>>> import numpy as np
>>> np.set_printoptions(suppress=True, linewidth=200)
>>> K = np.load("case19.npy")
>>> K.round(2)
array([[ 1.  ,  0.  ,  0.  ,  0.  ],
       [ 0.  ,  0.31,  0.95,  0.  ],
       [ 0.  , -0.95,  0.31,  0.  ],
       [ 0.  ,  0.  ,  0.  ,  1.  ]])
>>> rng = np.random.default_rng(646469)
>>> lab = rng.permutation(4)
>>> lab
array([2, 3, 1, 0])
>>> A2 = K[lab][:, lab]
>>> np.round(np.diag(A2), 2)
array([0.31, 1.  , 0.31, 1.  ])
>>> np.round(np.sort(np.abs(np.linalg.eigvals(A2))), 2)
array([1., 1., 1., 1.])
>>> np.allclose(A2, K)
False
>>> A2.round(2)
array([[ 0.31,  0.  , -0.95,  0.  ],
       [ 0.  ,  1.  ,  0.  ,  0.  ],
       [ 0.95,  0.  ,  0.31,  0.  ],
       [ 0.  ,  0.  ,  0.  ,  1.  ]])
>>> np.unravel_index(np.abs(K).argmax(), K.shape)
(np.int64(0), np.int64(0))
>>> K[4]
Traceback (most recent call last):
  File "<python-input-13>", line 1, in <module>
    K[4]
    ~^^^
IndexError: index 4 is out of bounds for axis 0 with size 4
>>> K.shape
(4, 4)
>>> T = np.stack([K, -3 * K, K[::-1]])
>>> np.linalg.matrix_rank(T.reshape(3, -1))
np.int64(2)
>>> np.einsum("bij,cij->bc", T, T)
array([[  4., -12.,   0.],
       [-12.,  36.,   0.],
       [  0.,   0.,   4.]])
>>> np.round(np.linalg.det(T), 2)
array([ 1., 81.,  1.])
>>> T.shape
(3, 4, 4)
>>> np.linalg.matrix_rank(T)
array([4, 4, 4])
>>> np.round(T.sum(axis=0), 2)
array([[-2.  ,  0.  ,  0.  ,  1.  ],
       [ 0.  , -1.57, -1.59,  0.  ],
       [ 0.  ,  2.21,  0.33,  0.  ],
       [ 1.  ,  0.  ,  0.  , -2.  ]])
>>> arr = np.loadtxt("w.csv", delimiter=",")
>>> arr.round(2)
array([[ 0.02, -0.02, -0.09,  0.02, -0.09],
       [-0.02,  0.02,  0.09, -0.02,  0.09],
       [-0.09,  0.09,  0.47, -0.09,  0.47],
       [ 0.02, -0.02, -0.09,  0.02, -0.09],
       [-0.09,  0.09,  0.47, -0.09,  0.47]])
>>> A2 = np.array([[-3, -2], [3, -2]])
>>> C = np.kron(A2, arr)
>>> C.shape
(10, 10)
>>> round(float(np.linalg.norm(C, 2)), 2), round(float(np.linalg.norm(A2, 2) * np.linalg.norm(arr, 2)), 2)
(4.24, 4.24)
>>> x = np.array([-1, 0, 0, -3, -3])
>>> np.round(arr @ x, 2)
array([ 0.21, -0.21, -1.04,  0.21, -1.04])
>>> np.round(np.linalg.eigvalsh(2 * arr - np.eye(5)), 2)
array([-1., -1., -1., -1.,  1.])
>>> np.round(arr @ arr @ x, 2)
array([ 0.21, -0.21, -1.04,  0.21, -1.04])
>>> np.round(np.eye(5) - arr, 2)
array([[ 0.98,  0.02,  0.09, -0.02,  0.09],
       [ 0.02,  0.98, -0.09,  0.02, -0.09],
       [ 0.09, -0.09,  0.53,  0.09, -0.47],
       [-0.02,  0.02,  0.09,  0.98,  0.09],
       [ 0.09, -0.09, -0.47,  0.09,  0.53]])
>>> np.round(np.sort(np.abs(np.linalg.eigvals(arr))), 2) + 0
array([0., 0., 0., 0., 1.])
>>> np.trace(arr)
np.float64(1.0)
>>> round(np.abs(np.linalg.eigvals(arr)).max(), 2)
np.float64(1.0)
>>> np.round(arr @ arr, 2)
array([[ 0.02, -0.02, -0.09,  0.02, -0.09],
       [-0.02,  0.02,  0.09, -0.02,  0.09],
       [-0.09,  0.09,  0.47, -0.09,  0.47],
       [ 0.02, -0.02, -0.09,  0.02, -0.09],
       [-0.09,  0.09,  0.47, -0.09,  0.47]])
>>> np.allclose(arr, arr.T)
True
>>> round(np.linalg.det(arr), 2)
np.float64(0.0)
>>> np.round(np.linalg.matrix_power(arr, 2), 2)
array([[ 0.02, -0.02, -0.09,  0.02, -0.09],
       [-0.02,  0.02,  0.09, -0.02,  0.09],
       [-0.09,  0.09,  0.47, -0.09,  0.47],
       [ 0.02, -0.02, -0.09,  0.02, -0.09],
       [-0.09,  0.09,  0.47, -0.09,  0.47]])
>>> round(np.trace(np.linalg.pinv(arr) @ arr), 2)
np.float64(1.0)
>>> np.round(arr @ np.linalg.pinv(arr) @ arr, 2)
array([[ 0.02, -0.02, -0.09,  0.02, -0.09],
       [-0.02,  0.02,  0.09, -0.02,  0.09],
       [-0.09,  0.09,  0.47, -0.09,  0.47],
       [ 0.02, -0.02, -0.09,  0.02, -0.09],
       [-0.09,  0.09,  0.47, -0.09,  0.47]])
>>> np.abs(np.diag(np.linalg.qr(arr)[1])) > 1e-9
array([ True, False, False, False, False])
>>> np.allclose(arr[:-1].T @ np.linalg.lstsq(arr[:-1].T, arr[-1])[0], arr[-1])
True
>>> np.unique(arr.round(6), axis=0).shape
(3, 5)
>>> rk = np.linalg.matrix_rank(arr)
>>> rk
np.int64(1)
>>> N = np.linalg.svd(arr)[2][rk:].T
>>> [int(np.linalg.matrix_rank(arr[:i])) for i in range(1, len(arr) + 1)]
[1, 1, 1, 1, 1]
>>> np.round(arr @ N, 2) + 0
array([[0., 0., 0., 0.],
       [0., 0., 0., 0.],
       [0., 0., 0., 0.],
       [0., 0., 0., 0.],
       [0., 0., 0., 0.]])
>>> np.allclose(arr @ N, 0)
True
>>> [int(np.linalg.matrix_rank(np.delete(arr, i, axis=0))) for i in range(5)]
[1, 1, 1, 1, 1]
>>> mat = np.load("data.npy")
>>> mat
array([[ 2,  0, -3,  0,  0],
       [ 1, -2,  0, -1, -1],
       [ 2, -3,  1, -2, -2],
       [ 0,  0, -3, -1, -1],
       [-3,  2,  2, -2, -3]])
>>> np.linalg.matrix_power(mat, 3)
array([[-31,  21,  -9,  -9, -15],
       [-14,  14, -14, -15, -21],
       [-16,  29, -33, -18, -27],
       [-33,  12,   0, -32, -42],
       [  9,   9, -12, -18, -23]])
>>> mat @ mat
array([[ -2,   9,  -9,   6,   6],
       [  3,   2,  -2,   5,   6],
       [  9,  -1,  -3,   7,   9],
       [ -3,   7,  -2,   9,  10],
       [  9, -16,  11,   2,   5]])
>>> np.trace(mat)
np.int64(-3)
>>> Q, evecs = np.linalg.qr(mat[:, :3])[0], np.linalg.qr(mat[:, 3:])[0]
>>> sig = np.linalg.svd(Q.T @ evecs, compute_uv=False)
>>> (sig > 0.9).sum()
np.int64(1)
>>> sig.round(2)
array([0.98, 0.62])
>>> np.round(np.linalg.norm(Q @ Q.T - evecs @ evecs.T, 2), 2)
np.float64(1.0)
>>> A2 = mat / np.sqrt((mat ** 2).mean(axis=1, keepdims=True))
>>> A2[2].round(2)
array([ 0.95, -1.43,  0.48, -0.95, -0.95])
>>> np.round(np.linalg.norm(A2, axis=1), 2)
array([2.24, 2.24, 2.24, 2.24, 2.24])
>>> np.linalg.matrix_rank(A2) == np.linalg.matrix_rank(mat)
np.True_
>>> P = np.triu(np.array([[3, 3, 1, 3, 2],
...     [0, 2, 3, 1, 2],
...     [1, 3, 2, 2, 3],
...     [0, 0, 3, 2, 1],
...     [3, 3, 1, 2, 3]]), 1) + np.eye(5)
>>> A2 = P @ mat @ np.linalg.inv(P)
>>> np.linalg.matrix_rank(A2)
np.int64(5)
>>> np.round(np.poly(A2), 2)
array([ 1.,  3., -1., 23., 54., 13.])
>>> np.trace(A2), np.trace(mat)
(np.float64(-3.0), np.int64(-3))
>>> A2
array([[  1.,  -8.,  16., -39.,  -9.],
       [  1., -10.,  33., -71., -24.],
       [ -7.,  24., -64., 115.,  30.],
       [ -3.,  11., -31.,  57.,  16.],
       [ -3.,  11., -28.,  52.,  13.]])
>>> X = np.loadtxt("run15.csv", delimiter=",")
>>> X
array([[ 7.,  1.,  0.,  0.],
       [10.,  0.,  0., 11.],
       [ 3.,  0.,  4.,  0.],
       [ 7.,  1.,  0.,  0.],
       [ 4.,  0.,  0.,  9.],
       [ 0.,  9., 13.,  4.],
       [ 5.,  0.,  0.,  2.],
       [ 0., 21.,  9.,  0.],
       [ 9.,  0.,  0.,  0.],
       [ 7.,  0.,  0.,  0.],
       [ 0., 17., 12.,  0.],
       [ 0.,  0.,  9., 28.],
       [ 1.,  1.,  1.,  2.],
       [ 2.,  9.,  0.,  0.],
       [ 0., 17., 12.,  1.],
       [ 5.,  1.,  0.,  0.],
       [ 5.,  0.,  0.,  0.],
       [ 0., 17.,  8.,  0.],
       [ 0.,  1., 13., 14.],
       [ 0.,  0.,  6., 20.],
       [ 0.,  5., 14., 14.],
       [ 0.,  9.,  5.,  0.],
       [ 0., 13., 17., 19.],
       [ 0.,  9.,  6.,  0.],
       [ 5.,  0.,  0.,  0.],
       [10.,  0.,  0.,  1.],
       [11.,  0.,  0.,  0.],
       [ 0., 21., 12.,  0.],
       [ 0.,  0.,  6., 25.],
       [ 0.,  9.,  7.,  0.]])
>>> P = X @ np.linalg.solve(X.T @ X, X.T)
>>> np.allclose(P @ P, P)
True
>>> np.round(np.linalg.eigvalsh(P), 2) + 0
array([0., 0., 0., 0., 0., 0., 0., 0., 0., 0., 0., 0., 0., 0., 0., 0., 0., 0., 0., 0., 0., 0., 0., 0., 0., 0., 1., 1., 1., 1.])
>>> np.round(P @ X[:, 2], 2) + 0
array([ 0.,  0.,  4.,  0.,  0., 13.,  0.,  9.,  0.,  0., 12.,  9.,  1.,  0., 12.,  0.,  0.,  8., 13.,  6., 14.,  5., 17.,  6.,  0.,  0.,  0., 12.,  6.,  7.])
>>> w, evecs = np.linalg.eigh(arr)
>>> np.round(np.abs(evecs[:, -1]), 2)
array([0.14, 0.14, 0.69, 0.14, 0.69])
>>> np.round(np.linalg.eigvalsh(arr @ arr), 2) + 0
array([0., 0., 0., 0., 1.])
>>> round(w.sum(), 2), np.trace(arr)
(np.float64(1.0), np.float64(1.0))
>>> np.round(np.linalg.eigvalsh(arr + -3 * np.eye(5)), 2)
array([-3., -3., -3., -3., -2.])
>>> w.round(2) + 0
array([0., 0., 0., 0., 1.])
>>> np.round(evecs.T @ evecs, 2) + 0
array([[1., 0., 0., 0., 0.],
       [0., 1., 0., 0., 0.],
       [0., 0., 1., 0., 0.],
       [0., 0., 0., 1., 0.],
       [0., 0., 0., 0., 1.]])
>>> np.round(evecs @ np.diag(w) @ evecs.T, 2)
array([[ 0.02, -0.02, -0.09,  0.02, -0.09],
       [-0.02,  0.02,  0.09, -0.02,  0.09],
       [-0.09,  0.09,  0.47, -0.09,  0.47],
       [ 0.02, -0.02, -0.09,  0.02, -0.09],
       [-0.09,  0.09,  0.47, -0.09,  0.47]])
>>> W0 = np.load("layer19.npy")
>>> W0
array([[ 0,  0,  0, 12],
       [ 0,  4,  0,  2],
       [ 0,  3,  0, 10],
       [ 0,  4,  0,  2],
       [ 0,  1,  0,  4],
       [ 0,  4,  0,  2],
       [ 0,  0,  0, 12],
       [ 0,  0,  0, 12],
       [ 0,  0,  0,  9],
       [ 0,  0,  0,  6],
       [ 0,  0,  0, 12],
       [ 0,  2,  0,  7],
       [ 0,  0,  0,  6],
       [ 0,  1,  0,  4],
       [ 0,  0,  0, 12],
       [ 0,  1,  0,  4],
       [ 0,  0,  0,  6],
       [ 0,  3,  0, 10]])
>>> U, sig, Vt = np.linalg.svd(W0)
>>> evecs = Vt[:(sig > 1e-8).sum()]
>>> x = W0[1] + -2 * W0[17] + rng.integers(2) * np.eye(4)[0]
>>> x
array([  0.,  -2.,   0., -18.])
>>> np.round(np.diag(evecs.T @ evecs), 2)
array([0., 1., 0., 1.])
>>> np.unique(W0.round(6), axis=0).shape
(7, 4)
>>> np.round(W0 @ np.linalg.pinv(W0) @ W0, 2) + 0
array([[ 0.,  0.,  0., 12.],
       [ 0.,  4.,  0.,  2.],
       [ 0.,  3.,  0., 10.],
       [ 0.,  4.,  0.,  2.],
       [ 0.,  1.,  0.,  4.],
       [ 0.,  4.,  0.,  2.],
       [ 0.,  0.,  0., 12.],
       [ 0.,  0.,  0., 12.],
       [ 0.,  0.,  0.,  9.],
       [ 0.,  0.,  0.,  6.],
       [ 0.,  0.,  0., 12.],
       [ 0.,  2.,  0.,  7.],
       [ 0.,  0.,  0.,  6.],
       [ 0.,  1.,  0.,  4.],
       [ 0.,  0.,  0., 12.],
       [ 0.,  1.,  0.,  4.],
       [ 0.,  0.,  0.,  6.],
       [ 0.,  3.,  0., 10.]])
>>> np.abs(np.diag(np.linalg.qr(W0)[1])) > 1e-9
array([False,  True, False,  True])
>>> round(float(np.trace(np.linalg.pinv(W0) @ W0)), 2)
2.0
>>> np.allclose(W0[:-1].T @ np.linalg.lstsq(W0[:-1].T, W0[-1])[0], W0[-1])
True
>>> np.linalg.lstsq(W0[:-1].T, W0[-1])[2]
np.int32(2)
>>> feats = np.loadtxt("out14.csv", delimiter=",")
>>> feats.round(2)
array([[ 1.  ,  0.  ,  0.  ,  0.  ,  0.  ],
       [ 0.  ,  1.  ,  0.  ,  0.  ,  0.  ],
       [ 0.  ,  0.  ,  0.31,  0.  ,  0.95],
       [ 0.  ,  0.  ,  0.  ,  1.  ,  0.  ],
       [ 0.  ,  0.  , -0.95,  0.  ,  0.31]])
>>> Q, r_ = np.linalg.qr(feats)
>>> Q.shape, r_.shape
((5, 5), (5, 5))
>>> Q.round(2)
array([[ 1.  ,  0.  ,  0.  ,  0.  ,  0.  ],
       [-0.  ,  1.  ,  0.  ,  0.  ,  0.  ],
       [-0.  , -0.  , -0.31,  0.  ,  0.95],
       [-0.  , -0.  , -0.  ,  1.  ,  0.  ],
       [-0.  , -0.  ,  0.95, -0.  ,  0.31]])
>>> r_.round(2) + 0
array([[ 1.,  0.,  0.,  0.,  0.],
       [ 0.,  1.,  0.,  0.,  0.],
       [ 0.,  0., -1.,  0.,  0.],
       [ 0.,  0.,  0.,  1.,  0.],
       [ 0.,  0.,  0.,  0.,  1.]])
>>> np.round(Q.T @ Q, 2) + 0
array([[1., 0., 0., 0., 0.],
       [0., 1., 0., 0., 0.],
       [0., 0., 1., 0., 0.],
       [0., 0., 0., 1., 0.],
       [0., 0., 0., 0., 1.]])
>>> th = np.radians(120)
>>> r_ = np.eye(5)
>>> r_[2, 2] = r_[1, 1] = np.cos(th)
>>> r_[2, 1], r_[1, 2] = -np.sin(th), np.sin(th)
>>> r_.round(2)
array([[ 1.  ,  0.  ,  0.  ,  0.  ,  0.  ],
       [ 0.  , -0.5 ,  0.87,  0.  ,  0.  ],
       [ 0.  , -0.87, -0.5 ,  0.  ,  0.  ],
       [ 0.  ,  0.  ,  0.  ,  1.  ,  0.  ],
       [ 0.  ,  0.  ,  0.  ,  0.  ,  1.  ]])
>>> A2 = feats @ r_.T
>>> np.allclose(np.linalg.norm(feats, axis=1), np.linalg.norm(A2, axis=1))
True
>>> A2.round(2)
array([[ 1.  ,  0.  ,  0.  ,  0.  ,  0.  ],
       [ 0.  , -0.5 , -0.87,  0.  ,  0.  ],
       [ 0.  ,  0.27, -0.15,  0.  ,  0.95],
       [ 0.  ,  0.  ,  0.  ,  1.  ,  0.  ],
       [ 0.  , -0.82,  0.48,  0.  ,  0.31]])
>>> np.round(np.linalg.svd(feats, compute_uv=False), 2), np.round(np.linalg.svd(A2, compute_uv=False), 2)
(array([1., 1., 1., 1., 1.]), array([1., 1., 1., 1., 1.]))
>>> f = np.array([2, -6, -7])
>>> np.round(np.polyval(f, A2[1]), 2)
array([-7. , -3.5, -0.3, -7. , -7. ])
>>> np.round(np.correlate(A2[1], A2[2], "full"), 2)
array([ 0.  , -0.48, -0.82,  0.08,  0.  , -0.23,  0.  ,  0.  ,  0.  ])
>>> np.round(np.convolve(A2[1], f), 2)
array([ 0.  , -1.  ,  1.27,  8.7 ,  6.06,  0.  ,  0.  ])
>>> x = np.array([1, -3, 3, -2, 3])
>>> np.round(feats @ x, 2)
array([ 1.  , -3.  ,  3.78, -2.  , -1.93])
>>> (feats @ x).argmax()
np.int64(2)
>>> np.linalg.norm(feats @ x) <= np.linalg.norm(feats, 2) * np.linalg.norm(x) + 1e-9
np.True_
>>> np.sign((feats @ x).round(6))
array([ 1., -1.,  1., -1., -1.])
